$ ipython --no-banner

In [1]: import numpy as np

In [2]: np.set_printoptions(precision=2, suppress=True, linewidth=140)

In [3]: rd = lambda a: np.round(a, 2) + 0

In [4]: feats = np.loadtxt("a.csv", delimiter=",")

In [5]: print(feats)
[[0. 1. 1. 0. 1. 1.]
 [1. 0. 0. 0. 0. 1.]
 [1. 0. 0. 1. 0. 1.]
 [0. 0. 1. 0. 0. 1.]
 [1. 0. 0. 0. 0. 1.]
 [1. 1. 1. 1. 1. 0.]]

In [6]: U, s, Vt = np.linalg.svd(feats)

In [7]: print(np.argmax(s[:-1] / (s[1:] + 1e-6)) + 1)
5

In [8]: M2 = U[:, :5] @ np.diag(s[:5]) @ Vt[:5]

In [9]: print(rd(M2))
[[0. 1. 1. 0. 1. 1.]
 [1. 0. 0. 0. 0. 1.]
 [1. 0. 0. 1. 0. 1.]
 [0. 0. 1. 0. 0. 1.]
 [1. 0. 0. 0. 0. 1.]
 [1. 1. 1. 1. 1. 0.]]

In [10]: M2 = np.array([[0, 5], [-4, -2], [-2, -1], [5, -1], [-3, 2], [-1, 3]])

In [11]: print(np.linalg.matrix_rank(np.vstack([feats, M2.T])))
6

In [12]: print(M2.T @ feats.T)
[[-10.  -1.   4.  -3.  -1.  -4.]
 [  2.   8.   7.   2.   8.   3.]]

In [13]: print(np.vstack([feats, M2.T]).shape)
(8, 6)

In [14]: print(np.einsum("ij,ij->i", feats, feats))
[4. 2. 3. 2. 2. 5.]

In [15]: print(np.linalg.matrix_rank(feats @ M2))
2

In [16]: arr = np.load("w.npy")

In [17]: print(rd(arr))
[[0.1  0.1  0.23 0.16]
 [0.1  0.1  0.23 0.16]
 [0.23 0.23 0.53 0.38]
 [0.16 0.16 0.38 0.27]]

In [18]: print(rd(arr @ arr))
[[0.1  0.1  0.23 0.16]
 [0.1  0.1  0.23 0.16]
 [0.23 0.23 0.53 0.38]
 [0.16 0.16 0.38 0.27]]

In [19]: print(rd(np.abs(np.linalg.eigvals(arr)).max()))
1.0

In [20]: arr.inv()
Traceback (most recent call last):
  Cell In[20], line 1
    arr.inv()
AttributeError: 'numpy.ndarray' object has no attribute 'inv'


In [21]: print(rd((arr + arr.T) / 2))
[[0.1  0.1  0.23 0.16]
 [0.1  0.1  0.23 0.16]
 [0.23 0.23 0.53 0.38]
 [0.16 0.16 0.38 0.27]]

In [22]: print(rd(np.linalg.det(arr)))
0.0

In [23]: print(rd(np.linalg.matrix_power(arr, 2)))
[[0.1  0.1  0.23 0.16]
 [0.1  0.1  0.23 0.16]
 [0.23 0.23 0.53 0.38]
 [0.16 0.16 0.38 0.27]]

In [24]: print(np.trace(arr))
1.0

In [25]: print((arr - arr.T) / 2)
[[0. 0. 0. 0.]
 [0. 0. 0. 0.]
 [0. 0. 0. 0.]
 [0. 0. 0. 0.]]

In [26]: X = np.array([[0, 0, 0, 0, 0, 0, 2, 0, 0],
    ...:     [0, -1, -1, 0, 0, 0, 0, 0, 0],
    ...:     [-2, 0, 0, 0, 0, -1, 0, 0, 0],
    ...:     [0, -2, 0, 0, 0, 0, 0, 0, -1],
    ...:     [0, 0, 0, 0, 0, -1, 0, 0, 0]])

In [27]: M2 = np.array([[2, 2],
    ...:     [0, 0],
    ...:     [2, 3],
    ...:     [0, 3],
    ...:     [3, 1],
    ...:     [0, 1],
    ...:     [3, 1],
    ...:     [2, 2],
    ...:     [2, 1]])

In [28]: print(np.linalg.matrix_rank(np.vstack([X, M2.T])))
7

In [29]: M2 @ X
Traceback (most recent call last):
  Cell In[29], line 1
    M2 @ X
ValueError: matmul: Input operand 1 has a mismatch in its core dimension 0, with gufunc signature (n?,k),(k,m?)->(n?,m?) (size 5 is different from 2)
